% ipython --no-banner

In [1]: import numpy as np

In [2]: np.set_printoptions(precision=2, suppress=True, linewidth=120)

In [3]: feats = np.array([[5, -3, -1, 1, -5, 1],
   ...:     [5, 1, -5, -1, -1, -5],
   ...:     [5, 4, 4, 3, 1, -1],
   ...:     [-5, 2, -2, 0, 2, 4],
   ...:     [1, -4, 0, -3, -2, -3],
   ...:     [-2, -3, -1, 0, 4, 4]])

In [4]: u = np.array([0, 2, 2, 0, 2, 1])

In [5]: A2 = feats + np.outer(u, np.eye(6)[3])

In [6]: print(A2)
[[ 5. -3. -1.  1. -5.  1.]
 [ 5.  1. -5.  1. -1. -5.]
 [ 5.  4.  4.  5.  1. -1.]
 [-5.  2. -2.  0.  2.  4.]
 [ 1. -4.  0. -1. -2. -3.]
 [-2. -3. -1.  1.  4.  4.]]

In [7]: print(np.linalg.matrix_rank(A2 - feats))
1

In [8]: print(round(np.linalg.det(A2) / np.linalg.det(feats), 2), round(float(1 + np.linalg.solve(feats, u)[3]), 2))
-1.76 -1.76

In [9]: x0 = np.array([0, 3, 2, 3, 3, 4])

In [10]: y = feats @ x0

In [11]: print(y)
[-19 -33  28  24 -39  17]

In [12]: print(np.round(np.linalg.solve(feats, y), 2) + 0)
[0. 3. 2. 3. 3. 4.]

In [13]: print(np.round(np.linalg.solve(feats.T, feats[2]), 2) + 0)
[0. 0. 1. 0. 0. 0.]

In [14]: print(np.round(np.linalg.solve(feats, y + feats[:, 2]), 2) + 0)
[0. 3. 3. 3. 3. 4.]

In [15]: u = np.array([1, -2, -3])

In [16]: print(np.convolve(feats[1], u))
[  5  -9 -22   6  16   0  13  15]

In [17]: W0 = np.array([[-7, 0, 0, 0], [0, 1, 0, 0], [0, 0, -4, 0], [0, 0, 0, 3]])

In [18]: A2 = W0 / np.sqrt((W0 ** 2).mean(axis=1, keepdims=True))

In [19]: print(np.linalg.norm(A2, axis=1))
[2. 2. 2. 2.]

In [20]: print(W0 - W0.mean(axis=1, keepdims=True))
[[-5.25  1.75  1.75  1.75]
 [-0.25  0.75 -0.25 -0.25]
 [ 1.    1.   -3.    1.  ]
 [-0.75 -0.75 -0.75  2.25]]

In [21]: print(np.linalg.matrix_rank(W0 - W0.mean(axis=1, keepdims=True)))
3

In [22]: X = np.array([[0.0, 0.0, 0.0, 0.0, 0.0, 0.0],
    ...:     [0.01, 0.02, 0.07, 0.07, 0.0, -0.1],
    ...:     [-0.08, -0.16, -0.56, -0.56, 0.0, 0.8]])

In [23]: print(np.linalg.matrix_rank(X, rtol=0.1))
1

In [24]: print(np.argsort(-np.linalg.norm(X, axis=0).round(6), kind="stable")[:3])
[5 2 3]

In [25]: A2 = feats / np.sqrt((feats ** 2).mean(axis=1, keepdims=True))

In [26]: print(np.linalg.matrix_rank(A2) == np.linalg.matrix_rank(feats))
True

In [27]: print(np.linalg.matrix_rank(feats - feats.mean(axis=1, keepdims=True)))
5

In [28]: arr = np.loadtxt("arr.csv", delimiter=",")

In [29]: print(arr)
[[ 0.08 -0.17 -1.26 -0.33 -0.21  0.56 -0.94]
 [-0.17 -0.93 -0.19  0.02  0.29 -0.11  0.37]
 [-1.26 -0.19 -0.73  0.09  0.41  0.01  0.24]
 [-0.33  0.02  0.09 -0.57  0.45 -0.36 -0.5 ]
 [-0.21  0.29  0.41  0.45 -0.56 -0.68  0.32]
 [ 0.56 -0.11  0.01 -0.36 -0.68 -0.78 -0.96]
 [-0.94  0.37  0.24 -0.5   0.32 -0.96 -0.52]]

In [30]: ev, evecs = np.linalg.eigh(arr)

In [31]: x0 = np.array([1, 4, 7, 9, 2, 0, 9])

In [32]: print((np.sign(evecs[:, -1].round(6)) == np.sign(evecs[0, -1].round(6))).astype(int))
[1 0 0 0 0 1 0]

In [33]: print(round(x0 @ arr @ x0, 2))
-161.36

In [34]: print(np.round(np.linalg.eigvalsh(arr[1:, 1:]), 2) + 0)
[-2.   -1.38 -1.   -0.59  0.    0.89]

In [35]: print(evecs * np.maximum(ev, 0) @ evecs.T)
[[ 0.81 -0.14 -0.48 -0.14 -0.38  0.48 -0.57]
 [-0.14  0.03  0.08  0.03  0.07 -0.08  0.1 ]
 [-0.48  0.08  0.28  0.08  0.22 -0.28  0.34]
 [-0.14  0.03  0.08  0.03  0.07 -0.08  0.1 ]
 [-0.38  0.07  0.22  0.07  0.18 -0.22  0.27]
 [ 0.48 -0.08 -0.28 -0.08 -0.22  0.28 -0.34]
 [-0.57  0.1   0.34  0.1   0.27 -0.34  0.4 ]]

In [36]: rk = np.linalg.matrix_rank(arr)

In [37]: print(rk)
5

In [38]: null = np.linalg.svd(arr)[2][rk:].T

In [39]: print(null.shape)
(7, 2)

In [40]: print(np.allclose(arr @ null, 0))
True

In [41]: print([int(np.linalg.matrix_rank(np.delete(arr, i, axis=0))) for i in range(7)])
[5, 5, 5, 5, 5, 5, 5]

In [42]: print(np.round(arr @ null, 2) + 0)
[[0. 0.]
 [0. 0.]
 [0. 0.]
 [0. 0.]
 [0. 0.]
 [0. 0.]
 [0. 0.]]

In [43]: print([int(np.linalg.matrix_rank(arr[:i])) for i in range(1, len(arr) + 1)])
[1, 2, 3, 4, 5, 5, 5]

In [44]: K = np.array([[-3, -2, -1, 0, 1, 2, 3],
    ...:     [4, 5, 6, 7, 8, 9, 10],
    ...:     [11, 12, 13, 14, 15, 16, 17],
    ...:     [18, 19, 20, 21, 22, 23, 24],
    ...:     [25, 26, 27, 28, 29, 30, 31],
    ...:     [32, 33, 34, 35, 36, 37, 38],
    ...:     [39, 40, 41, 42, 43, 44, 45]])

In [45]: print([int(np.linalg.matrix_rank(np.linalg.matrix_power(W0, p))) for p in range(1, 5)])
[4, 4, 4, 4]

In [46]: print(np.round(np.sort(np.abs(np.linalg.eigvals(K))), 2) + 0)
[  0.     0.     0.     0.     0.     8.81 155.81]

In [47]: print(np.allclose(K, K.T))
False

In [48]: u, v = K[4], K[1]

In [49]: print(u @ u)
5516

In [50]: print(u @ v)
1400

In [51]: pr = (u @ v) / (u @ u) * u

In [52]: print(round(np.linalg.norm(u + v) ** 2 + np.linalg.norm(u - v) ** 2, 2))
11774.0

In [53]: print(np.linalg.matrix_rank(np.outer(u, v)))
1

In [54]: print(v - pr)
[-2.35 -1.6  -0.85 -0.11  0.64  1.39  2.13]

In [55]: print(pr)
[6.35 6.6  6.85 7.11 7.36 7.61 7.87]

In [56]: u = np.array([2, 2])

In [57]: print(np.convolve(K[3], u))
[36 74 78 82 86 90 94 48]

In [58]: print(np.correlate(K[3], K[0], "full"))
[  54   93  116  122  110   79   28  -47 -100 -130 -136 -117  -72]

In [59]: print(np.polyval(u, K[3]))
[38 40 42 44 46 48 50]

In [60]: print(np.cross(K[3, :3], K[0, :3]))
[ 21 -42  21]

In [61]: rng = np.random.default_rng(93)

In [62]: data = np.eye(3, dtype=int)[rng.permutation(3)]

In [63]: print(data)
[[0 1 0]
 [1 0 0]
 [0 0 1]]

In [64]: ev, evecs = np.linalg.eigh(data)

In [65]: x0 = np.array([3, -3, 2])

In [66]: print(np.linalg.eigvalsh(data[1:, 1:]))
[0. 1.]

In [67]: print(np.linalg.matrix_power(data, 2))
[[1 0 0]
 [0 1 0]
 [0 0 1]]

In [68]: pr = np.eye(3)[2]

In [69]: for _ in range(3):
    ...:     pr = pr @ data
    ...:     print(pr.round(2))
    ...: 
[0. 0. 1.]
[0. 0. 1.]
[0. 0. 1.]

In [70]: def softmax(z):
    ...:     e = np.exp(z - z.max(axis=-1, keepdims=True))
    ...:     return e / e.sum(axis=-1, keepdims=True)
    ...: 

In [71]: print(np.round(softmax(10 * data[1]), 2) + 0)
[1. 0. 0.]

In [72]: print(softmax(data[1] + -1))
[0.58 0.21 0.21]

In [73]: print(softmax(data).sum(axis=1))
[1. 1. 1.]

In [74]: S = data @ data.T / np.sqrt(3)

In [75]: print(softmax(S)[1] @ data)
[0.47 0.26 0.26]

In [76]: print(softmax(S))
[[0.47 0.26 0.26]
 [0.26 0.47 0.26]
 [0.26 0.26 0.47]]

In [77]: print(softmax(S).round(6).argmax(axis=1))
[0 1 2]

In [78]: x0 = np.array([2, 0, 2])

In [79]: print(np.round(np.linalg.det(data), 2))
-1.0

In [80]: print(np.linalg.inv(data))
[[0. 1. 0.]
 [1. 0. 0.]
 [0. 0. 1.]]

In [81]: print([p for p in range(1, 25) if np.allclose(np.linalg.matrix_power(data, p), np.eye(3))])
[2, 4, 6, 8, 10, 12, 14, 16, 18, 20, 22, 24]

In [82]: print(3 - np.linalg.matrix_rank(data - np.eye(3), tol=1e-8))
2

In [83]: mat = np.array([[-0.3, -2.0], [-1.2, -7.0], [-0.3, -9.0]])

In [84]: print(mat)
[[-0.3 -2. ]
 [-1.2 -7. ]
 [-0.3 -9. ]]

In [85]: print(np.linalg.cond(mat) > 100)
False

In [86]: print([round(float(x), 2) for x in np.linalg.svd(mat, compute_uv=False)[:3]])
[11.62, 0.77]

In [87]: print(np.argsort(-np.linalg.norm(mat, axis=0).round(6), kind="stable")[:3])
[1 0]

In [88]: print(np.linalg.matrix_rank(mat, rtol=0.1))
1

In [89]: print(round(np.log10(np.linalg.cond(mat))))
1

In [90]: print(np.round(np.linalg.norm(mat, 2) / np.linalg.norm(mat), 2))
1.0

In [91]: print(np.abs(np.linalg.svd(mat)[2][-1]))
[1.   0.09]

In [92]: Uu, sv, Vh = np.linalg.svd(mat)

In [93]: print(sv)
[11.62  0.77]

In [94]: print(np.argmax(sv[:-1] / (sv[1:] + 1e-6)) + 1)
1

In [95]: A2 = Uu[:, :1] @ np.diag(sv[:1]) @ Vh[:1]

In [96]: print(np.linalg.matrix_rank(mat, rtol=0.05))
2

In [97]: print(np.round(np.linalg.norm(mat - A2, 2), 2), round(sv[1], 2))
0.77 0.77

In [98]: print(round(np.linalg.norm(mat - A2) / np.linalg.norm(mat), 2))
0.07

In [99]: print(A2)
[[-0.18 -2.01]
 [-0.62 -7.05]
 [-0.79 -8.96]]

In [100]: print(round(float(np.abs(mat - A2).max()), 2))
0.58

In [101]: print(softmax(mat[0] + -1))
[0.85 0.15]

In [102]: print(softmax(mat).sum(axis=1))
[1. 1. 1.]

In [103]: S = mat @ mat.T / np.sqrt(2)

In [104]: print(np.round(softmax(S), 2) + 0)
[[0.   0.07 0.93]
 [0.   0.   1.  ]
 [0.   0.   1.  ]]

In [105]: print(softmax(S)[0] @ mat)
[-0.36 -8.87]

In [106]: m1 = np.load("out0.npy")

In [107]: print(m1)
[[1 0 0 0 0 0 0]
 [0 0 0 0 0 0 1]
 [0 0 0 1 0 0 0]
 [0 1 0 0 0 0 0]
 [0 0 0 0 0 1 0]
 [0 0 0 0 1 0 0]
 [0 0 1 0 0 0 0]]

In [108]: print((m1 - m1.T) / 2)
[[ 0.   0.   0.   0.   0.   0.   0. ]
 [ 0.   0.   0.  -0.5  0.   0.   0.5]
 [ 0.   0.   0.   0.5  0.   0.  -0.5]
 [ 0.   0.5 -0.5  0.   0.   0.   0. ]
 [ 0.   0.   0.   0.   0.   0.   0. ]
 [ 0.   0.   0.   0.   0.   0.   0. ]
 [ 0.  -0.5  0.5  0.   0.   0.   0. ]]

In [109]: print(m1 @ m1)
[[1 0 0 0 0 0 0]
 [0 0 1 0 0 0 0]
 [0 1 0 0 0 0 0]
 [0 0 0 0 0 0 1]
 [0 0 0 0 1 0 0]
 [0 0 0 0 0 1 0]
 [0 0 0 1 0 0 0]]

In [110]: print((m1 + m1.T) / 2)
[[1.  0.  0.  0.  0.  0.  0. ]
 [0.  0.  0.  0.5 0.  0.  0.5]
 [0.  0.  0.  0.5 0.  0.  0.5]
 [0.  0.5 0.5 0.  0.  0.  0. ]
 [0.  0.  0.  0.  0.  1.  0. ]
 [0.  0.  0.  0.  1.  0.  0. ]
 [0.  0.5 0.5 0.  0.  0.  0. ]]

In [111]: print(round(np.abs(np.linalg.eigvals(m1)).max(), 2))
1.0

In [112]: print(np.allclose(m1, m1.T))
False

In [113]: A2 = m1[0, 0] * m1[1:] - np.outer(m1[1:, 0], m1[0])

In [114]: print(A2)
[[0 0 0 0 0 0 1]
 [0 0 0 1 0 0 0]
 [0 1 0 0 0 0 0]
 [0 0 0 0 0 1 0]
 [0 0 0 0 1 0 0]
 [0 0 1 0 0 0 0]]

In [115]: print(np.flatnonzero(~A2.round(6).any(axis=1)))
[]

In [116]: ang = np.radians(30)

In [117]: R = np.eye(7)

In [118]: R[2, 2] = R[5, 5] = np.cos(ang)

In [119]: R[2, 5], R[5, 2] = -np.sin(ang), np.sin(ang)

In [120]: print(R)
[[ 1.    0.    0.    0.    0.    0.    0.  ]
 [ 0.    1.    0.    0.    0.    0.    0.  ]
 [ 0.    0.    0.87  0.    0.   -0.5   0.  ]
 [ 0.    0.    0.    1.    0.    0.    0.  ]
 [ 0.    0.    0.    0.    1.    0.    0.  ]
 [ 0.    0.    0.5   0.    0.    0.87  0.  ]
 [ 0.    0.    0.    0.    0.    0.    1.  ]]

In [121]: A2 = m1 @ R.T

In [122]: print(np.allclose(m1 @ m1.T, A2 @ A2.T))
True

In [123]: print(np.abs(A2 - m1).max(axis=0))
[0.  0.  0.5 0.  0.  0.5 0. ]

In [124]: print(A2)
[[ 1.    0.    0.    0.    0.    0.    0.  ]
 [ 0.    0.    0.    0.    0.    0.    1.  ]
 [ 0.    0.    0.    1.    0.    0.    0.  ]
 [ 0.    1.    0.    0.    0.    0.    0.  ]
 [ 0.    0.   -0.5   0.    0.    0.87  0.  ]
 [ 0.    0.    0.    0.    1.    0.    0.  ]
 [ 0.    0.    0.87  0.    0.    0.5   0.  ]]

In [125]: print(np.round(np.linalg.det(R), 2), np.round(np.trace(R), 2))
1.0 6.73

In [126]: print(np.allclose(np.linalg.norm(m1, axis=1), np.linalg.norm(A2, axis=1)))
True

In [127]: idx = rng.permutation(7)

In [128]: print(idx)
[6 3 1 2 0 4 5]

In [129]: A2 = m1[idx][:, idx]

In [130]: print(A2)
[[0 0 0 1 0 0 0]
 [0 0 1 0 0 0 0]
 [1 0 0 0 0 0 0]
 [0 1 0 0 0 0 0]
 [0 0 0 0 1 0 0]
 [0 0 0 0 0 0 1]
 [0 0 0 0 0 1 0]]

In [131]: print(np.sort(np.abs(np.linalg.eigvals(A2))))
[1. 1. 1. 1. 1. 1. 1.]

In [132]: print(np.diag(A2))
[0 0 0 0 1 0 0]
